% ipython --no-banner

In [1]: import numpy as np

In [2]: import numpy.linalg as la

In [3]: np.set_printoptions(suppress=True, linewidth=100)

In [4]: F = np.diag(np.array([1, 2])) + 4 * np.eye(2, k=1) + 4 * np.eye(2, k=-1)

In [5]: F
Out[5]: 
array([[1., 4.],
       [4., 2.]])

In [6]: # symmetric, so the eigenvalues are real

In [7]: np.all(la.eigvalsh(F) > 0)
Out[7]: np.False_

In [8]: [round(float(la.det(F[:i, :i])), 2) + 0 for i in range(1, 3)]
Out[8]: [1.0, -14.0]

In [9]: round(float(la.eigvalsh(F).min()), 3)
Out[9]: -2.531

In [10]: ev, vecs = la.eigh(F)

In [11]: ev.round(3)
Out[11]: array([-2.531,  5.531])

In [12]: np.unique(ev.round(6) + 0, return_counts=True)[1]
Out[12]: array([1, 1])

In [13]: np.round(vecs @ np.diag(ev) @ vecs.T, 3)
Out[13]: 
array([[1., 4.],
       [4., 2.]])

In [14]: np.round(vecs.T @ F @ vecs, 3) + 0
Out[14]: 
array([[-2.531,  0.   ],
       [ 0.   ,  5.531]])

In [15]: np.round(ev.sum(), 3), np.trace(F)
Out[15]: (np.float64(3.0), np.float64(3.0))

In [16]: gram = F.T @ F

In [17]: np.round(la.eigvalsh(gram)[::-1], 3)
Out[17]: array([30.593,  6.407])

In [18]: np.trace(gram), (F ** 2).sum()
Out[18]: (np.float64(37.0), np.float64(37.0))

In [19]: np.round(la.svd(F, compute_uv=False) ** 2, 3)
Out[19]: array([30.593,  6.407])

In [20]: rng = np.random.default_rng(634)

In [21]: lab = rng.permutation(2)

In [22]: lab
Out[22]: array([1, 0])

In [23]: Y = F[lab][:, lab]

In [24]: np.allclose(Y, F)
Out[24]: False

In [25]: round(la.det(Y), 3), np.round(la.det(F[lab]), 3)
Out[25]: (np.float64(-14.0), np.float64(14.0))

In [26]: Y
Out[26]: 
array([[2., 4.],
       [4., 1.]])

In [27]: np.trace(Y)
Out[27]: np.float64(3.0)

In [28]: f = np.array([0, 1, 1])

In [29]: np.correlate(Y[0], Y[1], "full")
Out[29]: array([ 2., 12., 16.])

In [30]: np.convolve(Y[0], f)
Out[30]: array([0., 2., 6., 4.])

In [31]: m1 = np.load("sample4.npy")

In [32]: m1.round(3)
Out[32]: 
array([[0.818, 0.273, 0.273],
       [0.273, 0.091, 0.091],
       [0.273, 0.091, 0.091]])

In [33]: # column 2 repeats column 1

In [34]: f, r1 = m1[0], m1[2]

In [35]: np.round(f @ f, 3)
Out[35]: np.float64(0.818)

In [36]: pr = (f @ r1) / (f @ f) * f

In [37]: np.round(np.outer(f, r1), 3)
Out[37]: 
array([[0.223, 0.074, 0.074],
       [0.074, 0.025, 0.025],
       [0.074, 0.025, 0.025]])

In [38]: round(float(la.norm(f + r1) ** 2 + la.norm(f - r1) ** 2), 3)
Out[38]: 1.818

In [39]: J = np.array([[1.0, 0.5, 0.25], [0.5, 1.0, 0.5], [0.25, 0.5, 1.0]])

In [40]: # symmetric

In [41]: ev, vecs = la.eigh(J)

In [42]: x = np.array([-2, -3, 3])

In [43]: np.round(vecs * np.sqrt(ev) @ vecs.T, 3)
Out[43]: 
array([[0.963, 0.251, 0.097],
       [0.251, 0.935, 0.251],
       [0.097, 0.251, 0.963]])

In [44]: (np.sign(vecs[:, -1].round(6)) == np.sign(vecs[0, -1].round(6))).astype(int)
Out[44]: array([1, 1, 1])

In [45]: np.abs(J).sum(axis=1).max(), np.round(np.abs(ev).max(), 3)
Out[45]: (np.float64(2.0), np.float64(1.843))

In [46]: np.round(vecs * np.abs(ev) @ vecs.T, 3)
Out[46]: 
array([[1.  , 0.5 , 0.25],
       [0.5 , 1.  , 0.5 ],
       [0.25, 0.5 , 1.  ]])

In [47]: M = np.load("test9.npy")

In [48]: M
Out[48]: 
array([[0, 1],
       [1, 0]])

In [49]: # symmetric

In [50]: np.trace(M)
Out[50]: np.int64(0)

In [51]: np.round(np.sort(np.abs(la.eigvals(M))), 3)
Out[51]: array([1., 1.])

In [52]: np.allclose(M @ M.T, M.T @ M)
Out[52]: True

In [53]: (M + M.T) / 2
Out[53]: 
array([[0., 1.],
       [1., 0.]])

In [54]: la.matrix_power(M, 4)
Out[54]: 
array([[1, 0],
       [0, 1]])

In [55]: ev, vecs = la.eigh(M)

In [56]: np.round(vecs @ np.diag(ev) @ vecs.T, 3) + 0
Out[56]: 
array([[0., 1.],
       [1., 0.]])

In [57]: Y = la.inv(M)

In [58]: np.round(la.det(M) * Y, 3)
Out[58]: 
array([[-0., -1.],
       [-1., -0.]])

In [59]: round(la.cond(M), 3)
Out[59]: np.float64(1.0)

In [60]: round(float(la.slogdet(M)[0]), 3)
Out[60]: -1.0

In [61]: M.sum(axis=1)
Out[61]: array([1, 1])

In [62]: la.matrix_power(M, 2)
Out[62]: 
array([[1, 0],
       [0, 1]])

In [63]: M @ np.ones(2)
Out[63]: array([1., 1.])

In [64]: pr = np.eye(2)[0]

In [65]: for _ in range(3):
    ...:     pr = pr @ M
    ...:     print(pr.round(3))
    ...: 
[0. 1.]
[1. 0.]
[0. 1.]

In [66]: feats = np.load("run13.npy")

In [67]: feats
Out[67]: 
array([[ 3.482, 15.996],
       [ 6.104, -7.276],
       [-1.877,  8.684],
       [ 6.972,  3.777]])

In [68]: Y = np.c_[feats[:, :1] @ np.array([[-6]]), np.array([0, 2, 2, 0])]

In [69]: Y.round(3)
Out[69]: 
array([[-20.892,   0.   ],
       [-36.624,   2.   ],
       [ 11.262,   2.   ],
       [-41.832,   0.   ]])

In [70]: np.round(la.norm(Y - feats @ la.lstsq(feats, Y)[0], axis=0), 3) + 0
Out[70]: array([0.   , 2.701])

In [71]: np.round(la.norm(la.qr(feats)[0].T @ Y, axis=0) ** 2 / ((Y ** 2).sum(axis=0) + 1e-12), 3)
Out[71]: array([1.   , 0.088])

In [72]: la.matrix_rank(np.c_[feats, Y])
Out[72]: np.int64(3)

In [73]: x = np.array([0, 0])

In [74]: rhs = feats @ x

In [75]: rhs
Out[75]: array([0., 0., 0., 0.])

In [76]: np.round(la.lstsq(feats, rhs)[0], 3)
Out[76]: array([0., 0.])

In [77]: np.round(la.solve(feats.T @ feats, feats.T @ rhs), 3)
Out[77]: array([0., 0.])

In [78]: np.round(la.pinv(feats) @ feats, 3) + 0
Out[78]: 
array([[1., 0.],
       [0., 1.]])

In [79]: rhs = rhs + 0.3 * rng.normal(size=4)

In [80]: rhs.round(3)
Out[80]: array([ 0.191, -0.322, -0.021,  0.562])

In [81]: coef, *_ = la.lstsq(feats, rhs)

In [82]: [round(float(la.norm(la.solve(feats.T @ feats + lam * np.eye(2), feats.T @ rhs))), 2) for lam in (0, 1, 10, 100)]
Out[82]: [0.03, 0.03, 0.03, 0.02]

In [83]: coef.round(3)
Out[83]: array([0.023, 0.017])

In [84]: O, vecs = la.qr(feats[:, :1])[0], la.qr(feats[:, 1:])[0]

In [85]: sigma = la.svd(O.T @ vecs, compute_uv=False)

In [86]: sigma.round(3)
Out[86]: array([0.106])

In [87]: np.round(feats - feats[0], 3)
Out[87]: 
array([[  0.   ,   0.   ],
       [  2.622, -23.272],
       [ -5.359,  -7.312],
       [  3.49 , -12.219]])

In [88]: np.round(la.svd(feats, compute_uv=False), 3)
Out[88]: array([20., 10.])

In [89]: np.round(feats.sum(axis=1), 3)
Out[89]: array([19.478, -1.172,  6.807, 10.749])

In [90]: np.count_nonzero(feats)
Out[90]: np.int64(8)
